$ ipython --no-banner

In [1]: import numpy as np

In [2]: np.set_printoptions(suppress=True, linewidth=160)

In [3]: K = np.loadtxt("a.csv", delimiter=",")

In [4]: K
Out[4]: 
array([[  1.,  -1.,   3.,   6.,  -2.,   2.,   5.,   0.,  -1.,  -4.,   7.,   1.],
       [  0.,  -1.,   3.,   7.,   2.,  -3.,   1.,   0.,  -3.,  -2.,   4.,   1.],
       [  1.,   3.,   1.,   2.,   2.,  -2.,  -2.,   3.,  -2.,  -1.,  -1.,   2.],
       [ -4.,  -2.,   1.,   3.,  -5.,   3.,   8.,  -5.,  -1.,   4.,   3.,  -2.],
       [ -1.,   0.,   7.,   2.,  -3.,  -1.,   1.,  -3.,  -5.,  -4.,   1.,   3.],
       [  0.,   3.,   7.,  -1.,  -1.,   2.,  -2.,   1.,  -6.,  -3.,   6.,   4.],
       [ -5.,  -5.,   3.,  -1.,  -3.,  -5.,   1.,  -3.,  -5.,   1.,   4.,   2.],
       [  3.,   2.,   4.,   0.,   1.,  -4.,  -4.,  -2.,  -6.,  -3.,   6.,   2.],
       [ -2.,   7.,   1.,   3.,   0.,   0.,   2.,   7.,  -6.,  -3.,   2.,   5.],
       [  0.,   3.,   7.,  -1.,  -1.,   2.,  -2.,   1.,  -6.,  -3.,   6.,   4.],
       [  7.,  10.,   4.,   1.,  -1.,   0.,  -3.,   1., -10.,  -6.,   8.,   3.],
       [ -4.,   5.,   1.,  -2.,  -2.,   4.,   2.,   0.,  -4.,  -2.,  -3.,   0.],
       [ -3.,  -2.,   3.,  -2.,   2.,   2.,  -3.,   1.,  -3.,   1.,   1.,   2.],
       [  4.,   7.,   2.,  -1.,  -5.,   3.,   2.,  -3.,  -5.,  -3.,   6.,  -1.],
       [  0.,   0.,   4.,   3.,  -2.,   4.,   3.,  -4.,  -1.,  -4.,   1.,  -2.],
       [  0.,   4.,   4.,   4.,  -3.,   0.,   5.,  -1.,  -5.,  -4.,   8.,   3.],
       [ -1.,   0.,   3.,  -1.,  -1.,  -5.,  -3.,  -2., -12.,  -1.,   7.,   3.],
       [ -7.,  -2.,   7.,  -4.,  -6.,   3.,   3.,   3.,  -3.,   3.,   1.,   9.],
       [  2.,   3.,   5.,   4.,  -4.,   7.,   5.,  -1.,  -1.,  -7.,   3.,   0.],
       [ -2.,   0.,  10.,   1.,  -1.,   3.,  -1.,  -6.,  -7.,  -4.,   5.,   0.]])

In [5]: np.linalg.matrix_rank(K, rtol=0.1)
Out[5]: np.int64(9)

In [6]: round(np.linalg.norm(K, 2) / np.linalg.norm(K), 3)
Out[6]: np.float64(0.698)
